$ ipython --no-banner

In [1]: import numpy as np

In [2]: np.set_printoptions(precision=2, suppress=True, linewidth=200, legacy="1.25")

In [3]: W0 = np.load("arr.npy")

In [4]: print(W0)
[[ 0.  -1.3  0.1 -0.3]
 [-1.1 -0.6  1.  -1. ]
 [-1.2 -0.4 -0.2 -1. ]
 [ 0.   0.1 -0.5  0.9]]

In [5]: proj = np.triu(np.array([[3, 0, 0, 1], [-2, -2, 1, 3], [0, -2, 0, 1], [-3, -3, 3, 2]]), 1) + np.eye(4)

In [6]: A2 = proj @ W0 @ np.linalg.inv(proj)

In [7]: print(np.linalg.matrix_rank(A2))
4

In [8]: print(proj @ W0 - W0 @ proj)
[[ 0.   0.1  0.8  4.7]
 [-1.2 -0.1 -1.1  3.6]
 [ 0.   0.1 -0.1  3.5]
 [ 0.   0.  -0.1  0.2]]

In [9]: print(np.poly(A2))
[ 1.   -0.1  -1.91 -0.94  1.57]

In [10]: t3 = np.stack([W0, -3 * W0, W0[::-1]])

In [11]: print(t3.shape)
(3, 4, 4)

In [12]: print(np.linalg.norm(t3, axis=(1, 2)))
[3.01 9.03 3.01]

In [13]: q, Rm = np.linalg.qr(W0)

In [14]: print(np.abs(np.diag(Rm)))
[1.63 1.32 0.98 0.75]

In [15]: print(np.allclose(Rm.T @ Rm, W0.T @ W0))
True

In [16]: print(round(abs(Rm[0, 0]), 2), round(np.linalg.norm(W0[:, 0]), 2))
1.63 1.63

In [17]: print(np.trace(q @ q.T))
4.0

In [18]: print(q @ Rm)
[[ 0.  -1.3  0.1 -0.3]
 [-1.1 -0.6  1.  -1. ]
 [-1.2 -0.4 -0.2 -1. ]
 [ 0.   0.1 -0.5  0.9]]

In [19]: print(np.poly(W0))
[ 1.   -0.1  -1.91 -0.94  1.57]

In [20]: print(np.einsum("ij,ji->", W0, W0))
3.83

In [21]: print(np.round(np.linalg.det(W0[::-1]), 2))
1.57

In [22]: print(round(np.linalg.eigvals(W0).sum().real, 2))
0.1

In [23]: feats = np.loadtxt("block17.csv", delimiter=",")

In [24]: print(feats)
[[12.  6. -3.]
 [ 6.  7. -2.]
 [-3. -2.  4.]]

In [25]: # equal to its transpose

In [26]: vec = np.ones(3)

In [27]: for _ in range(3):
    ...:     vec = feats @ vec
    ...:     vec /= np.linalg.norm(vec)
    ...:     print(round(vec @ feats @ vec, 2))
    ...: 
16.33
16.98
17.0

In [28]: print(round(np.linalg.eigvalsh(feats)[-1], 2))
17.0

In [29]: print(vec)
[ 0.8   0.54 -0.26]

In [30]: evals, vecs = np.linalg.eigh(feats)

In [31]: print((evals > 1e-8).sum(), (evals < -1e-8).sum())
3 0

In [32]: print(np.linalg.eigvalsh(feats + 4 * np.eye(3)))
[ 7.  7. 21.]

In [33]: print(np.linalg.svd(feats, compute_uv=False))
[17.  3.  3.]

In [34]: print(vecs @ np.diag(evals) @ vecs.T)
[[12.  6. -3.]
 [ 6.  7. -2.]
 [-3. -2.  4.]]

In [35]: print(np.round(vecs.T @ vecs, 2) + 0)
[[1. 0. 0.]
 [0. 1. 0.]
 [0. 0. 1.]]

In [36]: print(np.unique(evals.round(6) + 0, return_counts=True)[1])
[2 1]

In [37]: print(evals)
[ 3.  3. 17.]

In [38]: print(np.abs(vecs[:, -1]).round(6).argmax())
0

In [39]: print(np.round(vecs.T @ feats @ vecs, 2) + 0)
[[ 3.  0.  0.]
 [ 0.  3.  0.]
 [ 0.  0. 17.]]

In [40]: print(np.abs(vecs[:, -1]))
[0.8  0.53 0.27]

In [41]: print(round(evals.sum(), 2), np.trace(feats))
23.0 23.0
